>>> import numpy as np
>>> import numpy.linalg as la
>>> np.set_printoptions(suppress=True, linewidth=160)
>>> K = np.loadtxt("data.csv", delimiter=",")
>>> K
array([[-1.6, -0.2, -0.3,  0.1,  0.1,  0.7],
       [ 2.8,  0.2, -0.1,  0.2,  0.2, -1. ],
       [-3. ,  0.1,  0.7,  0.1,  0. , -1.2],
       [ 6. , -1.8,  0.1,  0.1,  0.4, -0.1],
       [ 0.4,  2. ,  0.2, -0.1, -0.3,  0.4],
       [ 1.6, -1.7,  0.5,  0.2, -0.1,  1.1],
       [ 5.4,  1.1,  0.2, -0.1, -0.1, -1.1],
       [ 2.6, -0.9, -0.8, -0.1, -0.2, -0.7],
       [ 0.5, -2.2,  0.2,  0. ,  0. ,  0.7],
       [-1.8, -2. ,  0.1,  0. , -0.2, -0.6],
       [-3.8, -1.5, -0.6,  0. ,  0.1,  0.6]])
>>> x = np.array([1, -1, -3, -1, -1, 0])
>>> rhs = K @ x
>>> beta, lr = np.zeros(6), 1 / la.norm(K, 2) ** 2
>>> for i in range(4):
...     beta -= lr * K.T @ (K @ beta - rhs)
...     if i % 1 == 0: print(i, round(la.norm(K @ beta - rhs), 1))
... 
0 5.8
1 5.2
2 4.8
3 4.5
>>> beta.round(1) + 0
array([ 1. , -0.6, -0.2,  0. ,  0. ,  0. ])
>>> x = np.array([0, 1, 0, 1, -1, -1])
>>> rhs = K @ x
>>> np.round(la.solve(K.T @ K, K.T @ rhs), 1) + 0
array([ 0.,  1.,  0.,  1., -1., -1.])
>>> try:
...     la.solve(K, rhs)
... except la.LinAlgError as e:
...     print(e)
... 
Last 2 dimensions of the array must be square
>>> np.round(la.lstsq(K, rhs)[0], 1) + 0
array([ 0.,  1.,  0.,  1., -1., -1.])
>>> np.round(la.pinv(K) @ K, 1) + 0
array([[1., 0., 0., 0., 0., 0.],
       [0., 1., 0., 0., 0., 0.],
       [0., 0., 1., 0., 0., 0.],
       [0., 0., 0., 1., 0., 0.],
       [0., 0., 0., 0., 1., 0.],
       [0., 0., 0., 0., 0., 1.]])
>>> rng = np.random.default_rng(7)
>>> rhs = rhs + 0.1 * rng.normal(size=11)
>>> rhs.round(1) + 0
array([-0.9,  1.2,  1.4, -2.1,  1.8, -2.6,  2.2,  0. , -2.9, -1.3, -2.2])
>>> beta, *_ = la.lstsq(K, rhs)
>>> round(la.norm(rhs - K @ beta), 1)
np.float64(0.1)
>>> np.round(K.T @ (rhs - K @ beta), 1) + 0
array([0., 0., 0., 0., 0., 0.])
>>> A2 = np.c_[K[:, :5] @ np.array([[0, -1, 1, -4, 1],
...     [-4, 3, -2, -4, 5],
...     [2, 4, 2, 3, 4],
...     [1, 3, -4, 1, -1],
...     [-3, 4, -1, 4, -2]]), np.array([1, 0, 2, 0, 2, 1, 0, 2, 1, 1, 2])]
>>> A2.round(1) + 0
array([[  0. ,   0.5,  -2.3,   6.8,  -4.1,   1. ],
       [ -1.4,  -1.2,   1.2, -11.3,   2.8,   0. ],
       [  1.1,   6.4,  -2.2,  13.8,   0.2,   2. ],
       [  6.3,  -9.1,   9. , -14.8,  -3.5,   0. ],
       [ -6.8,   4.9,  -2.5, -10.3,  11.9,   2. ],
       [  8.3,  -4.5,   5.3,   1.7,  -4.9,   1. ],
       [ -3.8,  -2. ,   4.1, -25.9,  12. ,   0. ],
       [  2.5,  -9.6,   3.4, -10.1,  -4.6,   2. ],
       [  9.2,  -6.3,   5.3,   7.4,  -9.7,   1. ],
       [  8.8,  -4.6,   2.6,  14.7, -11. ,   1. ],
       [  4.5,  -2.7,  -2.1,  19.8, -13.9,   2. ]])
>>> np.round(la.norm(la.qr(K)[0].T @ A2, axis=0) ** 2 / ((A2 ** 2).sum(axis=0) + 1e-12), 1)
array([1. , 1. , 1. , 1. , 1. , 0.4])
>>> np.round(la.lstsq(K, A2[:, 0])[0], 1) + 0
array([ 0., -4.,  2.,  1., -3.,  0.])
